% python3 -q
>>> import numpy as np
>>> np.set_printoptions(precision=1, suppress=True, linewidth=140)
>>> def rnd(a):
...     return np.round(a, 1) + 0
... 
>>> arr = np.loadtxt("out2.csv", delimiter=",")
>>> print(arr)
[[ 21.8   6.   15.8  -2.8]
 [ 15.3  -2.4  16.1  -1.6]
 [ 44.1  13.2  -2.    2. ]
 [ -2.9   2.7  -6.5 -11.7]
 [-23.7  -5.1  20.3  -0.7]
 [-32.9  -1.1 -10.4  -2.4]
 [ 26.7  -4.9  -2.7  -4.9]
 [ 32.4  -3.9  -9.8  17.2]
 [ 18.5  -4.8 -27.9 -13.2]
 [  0.1  -7.9  16.5  -4.1]
 [  3.7   1.   21.9 -15.7]
 [-46.3   1.  -10.8   2.7]
 [-11.   -1.3   6.2   7.6]
 [  2.5  -1.5 -13.8   8.1]
 [  1.8 -10.3   0.   -9.7]
 [-26.    5.   12.5  -2.9]
 [ -1.    1.8  -4.2   2.6]
 [ 39.6   4.8  14.8 -10.3]
 [ -1.7  -1.5   0.2  -7.6]
 [-24.2  -3.7  13.2 -13. ]
 [  1.7  -1.  -13.3   4. ]
 [  7.4  -4.2  27.2  14.3]
 [ 38.   -0.9  12.9  -4.2]
 [ 26.6  -5.6   4.8  16. ]
 [ 29.5  -1.    2.    2.2]
 [ 21.3 -11.  -31.1 -15. ]
 [ 11.6  -9.3 -12.2   2.1]
 [ 66.4   6.2  14.2  -7.4]]
>>> C2 = np.cov(arr, rowvar=False)
>>> print(rnd(np.polyfit(arr[:, 2], arr[:, 3], 1)))
[ 0.  -1.8]
>>> print(rnd(np.corrcoef(arr[:, 2], arr[:, 3])[0, 1]))
0.0
>>> print(np.argsort(-arr.std(axis=0).round(6), kind="stable"))
[0 2 3 1]
>>> print(rnd(np.linalg.eigvalsh(C2)[::-1]))
[652.5 221.7  80.8  26.2]
>>> x0 = np.array([0, 0, -2, 1])
>>> y = arr @ x0
>>> c, lr = np.zeros(4), 1 / np.linalg.norm(arr, 2) ** 2
>>> for i in range(4):
...     c -= lr * arr.T @ (arr @ c - y)
...     if i % 1 == 0: print(i, round(np.linalg.norm(arr @ c - y), 1))
... 
0 114.8
1 83.2
2 61.6
3 46.8
>>> print(rnd(np.linalg.cond(arr)))
5.0
>>> print(rnd(c))
[ 0.  -0.1 -1.5  0.4]
>>> Xs = arr - arr.mean(axis=0)
>>> evecs = np.linalg.svd(Xs)[2][:1]
>>> B = Xs - Xs @ evecs.T @ evecs
>>> print(rnd(np.cov(Xs @ evecs.T, rowvar=False)))
652.5
>>> print(rnd(B.std(axis=0)))
[ 0.7  5.2 14.5  8.8]
>>> print(rnd(np.linalg.norm(B) / np.linalg.norm(Xs)))
0.6
>>> K = np.load("w.npy")
>>> print(K)
[[1 1 1 1]
 [2 0 2 2]
 [0 3 1 0]
 [9 1 9 9]]
>>> rng = np.random.default_rng(8552)
>>> B = K + rng.integers(-2, 3, (4, 3)) @ rng.integers(-2, 3, (3, 4))
>>> print(B)
[[-1  3 -1 -1]
 [ 8  4  3  3]
 [-5 -2  1  0]
 [ 6  6  5  5]]
>>> print(rnd(np.linalg.svd(B - K, compute_uv=False)))
[10.1  9.1  0.   0. ]
>>> print(B - K)
[[-2  2 -2 -2]
 [ 6  4  1  1]
 [-5 -5  0  0]
 [-3  5 -4 -4]]
>>> print(np.linalg.matrix_rank(B - K, tol=1e-8))
2
>>> w1 = np.array([[-2, -1, 0], [0, 2, 0], [-1, 2, -2], [0, 2, -1]])
>>> c = np.array([5, 0, 5])
>>> H = np.maximum(B @ w1 + c, 0)
>>> print(np.linalg.matrix_rank(H))
3
>>> print(H)
[[ 8  3  8]
 [ 0 12  0]
 [14  3  3]
 [ 0 26  0]]
>>> print((H > 0).mean(axis=0))
[0.5 1.  0.5]
>>> Z = np.array([[0, -2], [3, 1], [-1, 0]])
>>> print((H @ Z).round(6).argmax(axis=1))
[0 0 0 0]
>>> print(H @ Z)
[[  1 -13]
 [ 36  12]
 [  6 -25]
 [ 78  26]]
>>> B = np.array([[0, -1, -1], [-1, 0, 0], [1, 1, 0], [-2, 2, -2]])
>>> print(np.einsum("ik,kj->ij", K, B))
[[ -2   2  -3]
 [ -2   4  -6]
 [ -2   1   0]
 [-10  18 -27]]
>>> print(np.linalg.matrix_rank(np.vstack([K, B.T])))
4
>>> print(B.T @ K.T)
[[ -2  -2  -2 -10]
 [  2   4   1  18]
 [ -3  -6   0 -27]]
>>> print(np.einsum("ij,ij->i", K, K))
[  4  12  10 244]
>>> print(K @ B)
[[ -2   2  -3]
 [ -2   4  -6]
 [ -2   1   0]
 [-10  18 -27]]
>>> M = np.load("block16.npy")
>>> print(M)
[[3. 0. 2. 0.]
 [0. 3. 0. 2.]
 [2. 0. 3. 0.]
 [0. 2. 0. 3.]]
>>> print(rnd(np.linalg.norm(M, axis=0)))
[3.6 3.6 3.6 3.6]
>>> print(rnd(np.linalg.norm(M) ** 2 / np.linalg.norm(M, 2) ** 2))
2.1
>>> print(rnd(np.linalg.norm(M[0] - M[2])))
1.4
>>> print(rnd(np.linalg.norm(M, 1)), rnd(np.linalg.norm(M, np.inf)))
5.0 5.0
>>> print(rnd(np.linalg.norm(M, 2)))
5.0
>>> print(rnd(np.linalg.norm(M[0], 1)), rnd(np.linalg.norm(M[0], np.inf)))
5.0 3.0
>>> print(rnd(np.linalg.norm(M, axis=1)))
[3.6 3.6 3.6 3.6]
>>> print(rnd(np.linalg.norm(M, "nuc")))
12.0
>>> C2 = M.T @ M
>>> print(np.diag(C2))
[13. 13. 13. 13.]
>>> print(rnd(np.linalg.eigvalsh(C2)[::-1]))
[25. 25.  1.  1.]
>>> X = np.load("dump.npy")
>>> print(X)
[[ 4  5 -1  5  4]
 [ 4  5 -1  5  4]
 [ 2  3 -3  3  2]]
>>> # columns 1 and 3 are equal
>>> print(rnd(np.linalg.norm(X, 2) / np.linalg.norm(X)))
1.0
>>> print(np.argsort(-np.linalg.norm(X, axis=0).round(6), kind="stable")[:3])
[1 3 0]
>>> print(np.linalg.cond(X) > 100)
True
>>> print(np.linalg.matrix_rank(X, rtol=0.1))
2
